>>> import numpy as np
>>> import numpy.linalg as la
>>> np.set_printoptions(suppress=True, linewidth=160)
>>> def rd(a):
...     return np.round(a, 2) + 0
... 
>>> mat = np.maximum(np.array([[0, 1, 2],
...     [1, 2, 2],
...     [2, 1, 2],
...     [0, 2, 2],
...     [0, 0, 1],
...     [2, 1, 2],
...     [2, 0, 0],
...     [2, 2, 1],
...     [2, 1, 2],
...     [2, 1, 0],
...     [2, 2, 1],
...     [0, 1, 2],
...     [1, 2, 0],
...     [2, 2, 2],
...     [0, 1, 2],
...     [2, 0, 2],
...     [1, 1, 2]]) @ np.array([[2, 1, 0, 3, 0, 3, 2, 1, 0, 0, 2, 2],
...     [1, 3, 2, 0, 1, 2, 3, 2, 1, 2, 1, 0],
...     [2, 3, 1, 1, 1, 0, 1, 1, 0, 1, 3, 1]]) + np.array([-3, -4, -4, 0, -2, -5, 3, -5, 3, -3, 3, 2]), 0)
>>> mat
array([[ 2,  5,  0,  2,  1,  0,  8,  0,  4,  1, 10,  4],
       [ 5,  9,  2,  5,  2,  2, 13,  2,  5,  3, 13,  6],
       [ 6,  7,  0,  8,  1,  3, 12,  1,  4,  1, 14,  8],
       [ 3,  8,  2,  2,  2,  0, 11,  1,  5,  3, 11,  4],
       [ 0,  0,  0,  1,  0,  0,  4,  0,  3,  0,  6,  3],
       [ 6,  7,  0,  8,  1,  3, 12,  1,  4,  1, 14,  8],
       [ 1,  0,  0,  6,  0,  1,  7,  0,  3,  0,  7,  6],
       [ 5,  7,  1,  7,  1,  5, 14,  2,  5,  2, 12,  7],
       [ 6,  7,  0,  8,  1,  3, 12,  1,  4,  1, 14,  8],
       [ 2,  1,  0,  6,  0,  3, 10,  0,  4,  0,  8,  6],
       [ 5,  7,  1,  7,  1,  5, 14,  2,  5,  2, 12,  7],
       [ 2,  5,  0,  2,  1,  0,  8,  0,  4,  1, 10,  4],
       [ 1,  3,  0,  3,  0,  2, 11,  0,  5,  1,  7,  4],
       [ 7, 10,  2,  8,  2,  5, 15,  3,  5,  3, 15,  8],
       [ 2,  5,  0,  2,  1,  0,  8,  0,  4,  1, 10,  4],
       [ 5,  4,  0,  8,  0,  1,  9,  0,  3,  0, 13,  8],
       [ 4,  6,  0,  5,  1,  0, 10,  0,  4,  1, 12,  6]])
>>> # rows 2 and 5 are equal
>>> U, sig, VT = la.svd(mat)
>>> rd(sig)
array([81.26, 11.02,  8.75,  7.72,  2.55,  2.2 ,  0.89,  0.52,  0.37,  0.12,  0.  ,  0.  ])
>>> other = U[:, :10] @ np.diag(sig[:10]) @ VT[:10]
>>> la.matrix_rank(other)
np.int64(10)
>>> la.matrix_rank(mat, rtol=0.05)
np.int64(4)
>>> U, sig, VT = la.svd(mat, full_matrices=False)
>>> rd(U.T @ U)
array([[1., 0., 0., 0., 0., 0., 0., 0., 0., 0., 0., 0.],
       [0., 1., 0., 0., 0., 0., 0., 0., 0., 0., 0., 0.],
       [0., 0., 1., 0., 0., 0., 0., 0., 0., 0., 0., 0.],
       [0., 0., 0., 1., 0., 0., 0., 0., 0., 0., 0., 0.],
       [0., 0., 0., 0., 1., 0., 0., 0., 0., 0., 0., 0.],
       [0., 0., 0., 0., 0., 1., 0., 0., 0., 0., 0., 0.],
       [0., 0., 0., 0., 0., 0., 1., 0., 0., 0., 0., 0.],
       [0., 0., 0., 0., 0., 0., 0., 1., 0., 0., 0., 0.],
       [0., 0., 0., 0., 0., 0., 0., 0., 1., 0., 0., 0.],
       [0., 0., 0., 0., 0., 0., 0., 0., 0., 1., 0., 0.],
       [0., 0., 0., 0., 0., 0., 0., 0., 0., 0., 1., 0.],
       [0., 0., 0., 0., 0., 0., 0., 0., 0., 0., 0., 1.]])
>>> rd(U.T @ mat @ VT.T)
array([[81.26,  0.  ,  0.  ,  0.  ,  0.  ,  0.  ,  0.  ,  0.  ,  0.  ,  0.  ,  0.  ,  0.  ],
       [ 0.  , 11.02,  0.  ,  0.  ,  0.  ,  0.  ,  0.  ,  0.  ,  0.  ,  0.  ,  0.  ,  0.  ],
       [ 0.  ,  0.  ,  8.75,  0.  ,  0.  ,  0.  ,  0.  ,  0.  ,  0.  ,  0.  ,  0.  ,  0.  ],
       [ 0.  ,  0.  ,  0.  ,  7.72,  0.  ,  0.  ,  0.  ,  0.  ,  0.  ,  0.  ,  0.  ,  0.  ],
       [ 0.  ,  0.  ,  0.  ,  0.  ,  2.55,  0.  ,  0.  ,  0.  ,  0.  ,  0.  ,  0.  ,  0.  ],
       [ 0.  ,  0.  ,  0.  ,  0.  ,  0.  ,  2.2 ,  0.  ,  0.  ,  0.  ,  0.  ,  0.  ,  0.  ],
       [ 0.  ,  0.  ,  0.  ,  0.  ,  0.  ,  0.  ,  0.89,  0.  ,  0.  ,  0.  ,  0.  ,  0.  ],
       [ 0.  ,  0.  ,  0.  ,  0.  ,  0.  ,  0.  ,  0.  ,  0.52,  0.  ,  0.  ,  0.  ,  0.  ],
       [ 0.  ,  0.  ,  0.  ,  0.  ,  0.  ,  0.  ,  0.  ,  0.  ,  0.37,  0.  ,  0.  ,  0.  ],
       [ 0.  ,  0.  ,  0.  ,  0.  ,  0.  ,  0.  ,  0.  ,  0.  ,  0.  ,  0.12,  0.  ,  0.  ],
       [ 0.  ,  0.  ,  0.  ,  0.  ,  0.  ,  0.  ,  0.  ,  0.  ,  0.  ,  0.  ,  0.  ,  0.  ],
       [ 0.  ,  0.  ,  0.  ,  0.  ,  0.  ,  0.  ,  0.  ,  0.  ,  0.  ,  0.  ,  0.  ,  0.  ]])
>>> rd(VT @ VT.T)
array([[1., 0., 0., 0., 0., 0., 0., 0., 0., 0., 0., 0.],
       [0., 1., 0., 0., 0., 0., 0., 0., 0., 0., 0., 0.],
       [0., 0., 1., 0., 0., 0., 0., 0., 0., 0., 0., 0.],
       [0., 0., 0., 1., 0., 0., 0., 0., 0., 0., 0., 0.],
       [0., 0., 0., 0., 1., 0., 0., 0., 0., 0., 0., 0.],
       [0., 0., 0., 0., 0., 1., 0., 0., 0., 0., 0., 0.],
       [0., 0., 0., 0., 0., 0., 1., 0., 0., 0., 0., 0.],
       [0., 0., 0., 0., 0., 0., 0., 1., 0., 0., 0., 0.],
       [0., 0., 0., 0., 0., 0., 0., 0., 1., 0., 0., 0.],
       [0., 0., 0., 0., 0., 0., 0., 0., 0., 1., 0., 0.],
       [0., 0., 0., 0., 0., 0., 0., 0., 0., 0., 1., 0.],
       [0., 0., 0., 0., 0., 0., 0., 0., 0., 0., 0., 1.]])
>>> rank = la.matrix_rank(mat)
>>> rank
np.int64(10)
>>> N = la.svd(mat)[2][rank:].T
>>> la.matrix_rank(mat.T @ mat), la.matrix_rank(mat @ mat.T)
(np.int64(10), np.int64(10))
>>> [int(la.matrix_rank(np.delete(mat, i, axis=0))) for i in range(17)]
[10, 10, 10, 9, 9, 10, 9, 10, 10, 9, 10, 10, 10, 10, 10, 9, 10]
>>> J = np.load("a.npy")
>>> J
array([[ 6, 12,  0, -3, -6,  0],
       [ 0,  6,  0,  0, -3,  0],
       [ 0,  0,  0,  0,  0,  0],
       [-4, -8,  0,  6, 12,  0],
       [ 0, -4,  0,  0,  6,  0],
       [ 0,  0,  0,  0,  0,  0]])
>>> la.lstsq(mat[:-1].T, mat[-1])[2]
np.int32(10)
>>> np.unique(mat.round(6), axis=0).shape
(12, 12)
>>> rd(np.trace(la.pinv(mat) @ mat))
np.float64(10.0)
>>> M = np.loadtxt("sample3.csv", delimiter=",")
>>> rd(M)
array([[0.4 , 0.  , 0.2 , 0.2 , 0.  , 0.2 , 0.  ],
       [0.  , 0.4 , 0.2 , 0.2 , 0.2 , 0.  , 0.  ],
       [0.5 , 0.  , 0.5 , 0.  , 0.  , 0.  , 0.  ],
       [0.33, 0.  , 0.33, 0.33, 0.  , 0.  , 0.  ],
       [0.  , 0.  , 0.33, 0.  , 0.33, 0.33, 0.  ],
       [0.25, 0.  , 0.  , 0.  , 0.25, 0.25, 0.25],
       [0.  , 0.  , 0.  , 0.33, 0.33, 0.  , 0.33]])
>>> # rank 6
>>> rd(la.matrix_power(M, 100))
array([[0.35, 0.  , 0.27, 0.13, 0.07, 0.13, 0.05],
       [0.35, 0.  , 0.27, 0.13, 0.07, 0.13, 0.05],
       [0.35, 0.  , 0.27, 0.13, 0.07, 0.13, 0.05],
       [0.35, 0.  , 0.27, 0.13, 0.07, 0.13, 0.05],
       [0.35, 0.  , 0.27, 0.13, 0.07, 0.13, 0.05],
       [0.35, 0.  , 0.27, 0.13, 0.07, 0.13, 0.05],
       [0.35, 0.  , 0.27, 0.13, 0.07, 0.13, 0.05]])
>>> M.sum(axis=1)
array([1., 1., 1., 1., 1., 1., 1.])
>>> p = np.eye(7)[6]
>>> for _ in range(5):
...     p = p @ M
...     print(p.round(2))
... 
[0.   0.   0.   0.33 0.33 0.   0.33]
[0.11 0.   0.22 0.22 0.22 0.11 0.11]
[0.26 0.   0.28 0.13 0.14 0.12 0.06]
[0.32 0.   0.28 0.12 0.1  0.13 0.05]
[0.34 0.   0.28 0.12 0.08 0.13 0.05]
>>> rank = la.matrix_rank(M)
>>> rank
np.int64(6)
>>> N = la.svd(M)[2][rank:].T
>>> rd(N @ N.T)
array([[ 0.09, -0.04, -0.09,  0.  ,  0.18, -0.09, -0.18],
       [-0.04,  0.02,  0.04,  0.  , -0.09,  0.04,  0.09],
       [-0.09,  0.04,  0.09,  0.  , -0.18,  0.09,  0.18],
       [ 0.  ,  0.  ,  0.  ,  0.  ,  0.  ,  0.  ,  0.  ],
       [ 0.18, -0.09, -0.18,  0.  ,  0.36, -0.18, -0.36],
       [-0.09,  0.04,  0.09,  0.  , -0.18,  0.09,  0.18],
       [-0.18,  0.09,  0.18,  0.  , -0.36,  0.18,  0.36]])
>>> [int(la.matrix_rank(np.delete(M, i, axis=0))) for i in range(7)]
[6, 5, 6, 6, 5, 6, 6]
>>> N.shape
(7, 1)
>>> rd(M @ N)
array([[0.],
       [0.],
       [0.],
       [0.],
       [0.],
       [0.],
       [0.]])
